$ ipython --no-banner

In [1]: import numpy as np

In [2]: np.set_printoptions(suppress=True, linewidth=100)

In [3]: def rnd(a):
   ...:     return np.round(a, 2) + 0
   ...: 

In [4]: W0 = np.load("mat.npy")

In [5]: W0
Out[5]: 
array([[-3, -2, -1,  0,  1],
       [ 2,  3,  4,  5,  6],
       [ 7,  8,  9, 10, 11],
       [12, 13, 14, 15, 16],
       [17, 18, 19, 20, 21]])

In [6]: rng = np.random.default_rng(4479)

In [7]: idx = rng.permutation(5)

In [8]: idx
Out[8]: array([4, 1, 0, 2, 3])

In [9]: out = W0[idx][:, idx]

In [10]: rnd(np.linalg.det(out)), rnd(np.linalg.det(W0[idx]))
Out[10]: (np.float64(0.0), np.float64(0.0))

In [11]: print(np.diag(out))
[21  3 -3  9 15]

In [12]: rnd(np.sort(np.abs(np.linalg.eigvals(out))))
Out[12]: array([ 0.,  0.,  0.,  5., 50.])

In [13]: rnd(np.trace(np.linalg.pinv(W0) @ W0))
Out[13]: np.float64(2.0)

In [14]: np.allclose(W0[:-1].T @ np.linalg.lstsq(W0[:-1].T, W0[-1])[0], W0[-1])
Out[14]: True

In [15]: np.linalg.lstsq(W0[:-1].T, W0[-1])[2]
Out[15]: np.int32(2)

In [16]: np.einsum("ij,ji->", W0, W0)
Out[16]: np.int64(2525)

In [17]: rnd(np.linalg.eigvals(W0).sum().real)
Out[17]: np.float64(45.0)

In [18]: print(rnd(np.poly(W0)))
[   1.  -45. -250.    0.    0.    0.]

In [19]: out = np.array([[1, 2, 2], [3, 2, 1]])

In [20]: cent = np.kron(out, W0)

In [21]: cent.shape
Out[21]: (10, 15)

In [22]: M = np.eye(3, dtype=int)[rng.permutation(3)]

In [23]: M
Out[23]: 
array([[0, 0, 1],
       [0, 1, 0],
       [1, 0, 0]])

In [24]: blk = np.stack([M, 5 * M, M[::-1]])

In [25]: np.linalg.matrix_rank(blk)
Out[25]: array([3, 3, 3])

In [26]: np.linalg.matrix_rank(blk.reshape(3, -1))
Out[26]: np.int64(2)

In [27]: (blk @ M.T).shape
Out[27]: (3, 3, 3)

In [28]: np.einsum("bij,cij->bc", blk, blk)
Out[28]: 
array([[ 3, 15,  1],
       [15, 75,  5],
       [ 1,  5,  3]])

In [29]: print(np.all(np.linalg.eigvalsh(M) > 0))
False

In [30]: evals, vecs = np.linalg.eig(M)

In [31]: rnd(np.sort(np.linalg.eigvals(np.linalg.inv(M))))
Out[31]: array([-1.,  1.,  1.])

In [32]: M @ vecs[:, 0] - evals[0] * vecs[:, 0]
Out[32]: array([0., 0., 0.])

In [33]: print(np.linalg.matrix_power(M, 2))
[[1 0 0]
 [0 1 0]
 [0 0 1]]

In [34]: rnd(np.sort(np.abs(np.linalg.eigvals(M)))[::-1])
Out[34]: array([1., 1., 1.])

In [35]: np.linalg.matrix_power(M, 100)
Out[35]: 
array([[1, 0, 0],
       [0, 1, 0],
       [0, 0, 1]])

In [36]: p = np.eye(3)[0]

In [37]: for _ in range(3):
    ...:     p = p @ M
    ...:     print(p.round(2))
    ...: 
[0. 0. 1.]
[1. 0. 0.]
[0. 0. 1.]

In [38]: X = np.load("data.npy")

In [39]: X
Out[39]: 
array([[  1,   0,  -5,   2,   0,  -5],
       [ -1,   4,   3,   2,   8,  -1],
       [ -1,  -5,   0,  -4, -10,   3],
       [ -5,   3,  -2,  -2,   6,  -1]])

In [40]: r0 = np.array([2, 0, 1])

In [41]: print(np.cross(X[1, :3], X[3, :3]))
[-17 -17  17]

In [42]: blk = np.stack([X, 4 * X, X[::-1]])

In [43]: rnd(np.linalg.norm(blk, axis=(1, 2)))
Out[43]: array([19.49, 77.97, 19.49])

In [44]: np.einsum("bij,cij->bc", blk, blk)
Out[44]: 
array([[ 380, 1520, -208],
       [1520, 6080, -832],
       [-208, -832,  380]])

In [45]: blk.sum(axis=0)
Out[45]: 
array([[  0,   3, -27,   8,   6, -26],
       [ -6,  15,  15,   6,  30,  -2],
       [ -6, -21,   3, -18, -42,  14],
       [-24,  15, -15,  -8,  30, -10]])
